$ python3 -q
>>> import numpy as np
>>> import numpy.linalg as la
>>> np.set_printoptions(precision=3, suppress=True, linewidth=140, sign=" ")
>>> tidy = lambda a: np.round(a, 3) + 0
>>> mat = np.loadtxt("mat.csv", delimiter=",")
>>> mat
array([[ 0.875,  0.   ,  0.125],
       [ 0.111,  0.667,  0.222],
       [ 0.5  ,  0.25 ,  0.25 ]])
>>> x = np.array([0, 4, 4])
>>> rhs = mat @ x
>>> rhs
array([ 0.5  ,  3.556,  2.   ])
>>> tidy(la.solve(mat.T, mat[2]))
array([ 0.,  0.,  1.])
>>> print(tidy(la.solve(mat, rhs)))
[ 0.  4.  4.]
>>> rng = np.random.default_rng(99)
>>> lab = rng.permutation(3)
>>> lab
array([ 0,  2,  1])
>>> Y = mat[lab][:, lab]
>>> Y
array([[ 0.875,  0.125,  0.   ],
       [ 0.5  ,  0.25 ,  0.25 ],
       [ 0.111,  0.222,  0.667]])
>>> np.allclose(Y, mat)
False
>>> print(np.diag(Y))
[ 0.875  0.25   0.667]
>>> np.trace(Y)
np.float64(1.792)
>>> tidy(la.det(Y)), tidy(la.det(mat[lab]))
(np.float64(0.059), np.float64(-0.059))
>>> Q, R = la.qr(mat)
>>> Q.shape, R.shape
((3, 3), (3, 3))
>>> tidy(abs(R[0, 0])), tidy(la.norm(mat[:, 0]))
(np.float64(1.014), np.float64(1.014))
>>> np.allclose(R.T @ R, mat.T @ mat)
True
>>> tidy(Q.T @ Q)
array([[ 1.,  0.,  0.],
       [ 0.,  1.,  0.],
       [ 0.,  0.,  1.]])
>>> print(tidy(Q @ R))
[[ 0.875  0.     0.125]
 [ 0.111  0.667  0.222]
 [ 0.5    0.25   0.25 ]]
>>> gram = mat.T @ mat
>>> print(tidy(la.eigvalsh(gram)[::-1]))
[ 1.189  0.467  0.006]
>>> (mat @ mat.T).shape
(3, 3)
>>> np.allclose(gram, gram.T)
True
>>> Q = mat.astype(float).copy()
>>> for j in range(3):
...     Q[:, j] -= Q[:, :j] @ (Q[:, :j].T @ Q[:, j])
...     Q[:, j] /= la.norm(Q[:, j])
... 
>>> tidy(Q)
array([[ 0.863, -0.247, -0.44 ],
       [ 0.109,  0.943, -0.315],
       [ 0.493,  0.224,  0.841]])
>>> tidy(Q.T @ Q)
array([[ 1.,  0.,  0.],
       [ 0.,  1.,  0.],
       [ 0.,  0.,  1.]])
>>> E = np.load("sample4.npy")
>>> print(E)
[[-3  3]
 [ 3 -3]
 [ 5 -5]
 [-3  3]
 [-1  1]]
>>> # rows and columns are dependent
>>> Y = E / np.sqrt((E ** 2).mean(axis=1, keepdims=True))
>>> Y[0]
array([-1.,  1.])
>>> tidy(la.norm(Y, axis=1))
array([ 1.414,  1.414,  1.414,  1.414,  1.414])
>>> Uu, sigma, Vt = la.svd(E)
>>> np.argmax(sigma[:-1] / (sigma[1:] + 1e-6)) + 1
np.int64(1)
>>> tidy(sigma)
array([ 10.296,   0.   ])
>>> Y = Uu[:, :1] @ np.diag(sigma[:1]) @ Vt[:1]
>>> tidy(np.abs(E - Y).max())
np.float64(0.0)
>>> la.matrix_rank(Y)
np.int64(1)
>>> np.unique(E.round(6), axis=0).shape
(4, 2)
>>> print(tidy(E @ la.pinv(E) @ E))
[[-3.  3.]
 [ 3. -3.]
 [ 5. -5.]
 [-3.  3.]
 [-1.  1.]]
>>> print(np.abs(np.diag(la.qr(E)[1])) > 1e-9)
[ True False]
>>> M = np.loadtxt("layer1.csv", delimiter=",")
>>> M
array([[-16.79 , -11.896,  -7.739, -18.4  ],
       [-15.077,  -5.572,  -5.788, -11.797],
       [  2.066,  -6.959,  -0.818,  -4.389],
       [ 17.888,  14.795,   8.995,  20.642],
       [ -5.587,  -1.369,  -2.416,  -4.009]])
>>> np.argsort(-la.norm(M, axis=0).round(6), kind="stable")[:3]
array([ 3,  0,  1])
>>> print(la.cond(M) > 100)
True
>>> [round(float(x), 3) for x in la.svd(M, compute_uv=False)[:3]]
[48.461, 8.807, 0.471]
>>> tidy(la.norm(M, 2) / la.norm(M))
np.float64(0.984)
>>> Uu, sigma, Vt = la.svd(M)
>>> tidy(sigma)
array([ 48.461,   8.807,   0.471,   0.371])
>>> Y = Uu[:, :2] @ np.diag(sigma[:2]) @ Vt[:2]
>>> print(tidy(la.norm(M - Y, 2)), tidy(sigma[2]))
0.471 0.471
>>> tidy(np.abs(M - Y).max())
np.float64(0.314)
>>> w1 = np.array([[-1, 0, 3, 0, 2, 1],
...     [0, -3, 1, 0, -3, -3],
...     [-1, 0, 2, -3, 2, -3],
...     [2, -1, 2, 3, -1, 2]])
>>> c = np.array([9, 9, 1, 6, 4, 3])
>>> hid = np.maximum(M @ w1 + c, 0)
>>> print((hid > 0).astype(int))
[[ 0  1  0  0  1  1]
 [ 1  1  0  0  0  0]
 [ 0  1  0  0  1  1]
 [ 1  0  1  1  0  0]
 [ 1  1  0  1  0  1]]
>>> la.matrix_rank(hid)
np.int64(5)
>>> basis = np.array([[0, 3, 5], [3, 2, 1], [3, 3, 0], [2, 5, 5], [4, 3, 0], [3, 2, 3]])
>>> (hid @ basis).round(6).argmax(axis=1)
array([ 0,  0,  0,  1,  2])
>>> def softmax(z):
...     e = np.exp(z - z.max(axis=-1, keepdims=True))
...     return e / e.sum(axis=-1, keepdims=True)
... 
>>> tidy(softmax(M).sum(axis=1))
array([ 1.,  1.,  1.,  1.,  1.])
>>> scores = M @ M.T / np.sqrt(4)
>>> softmax(scores).round(6).argmax(axis=1)
array([ 0,  0,  0,  3,  0])
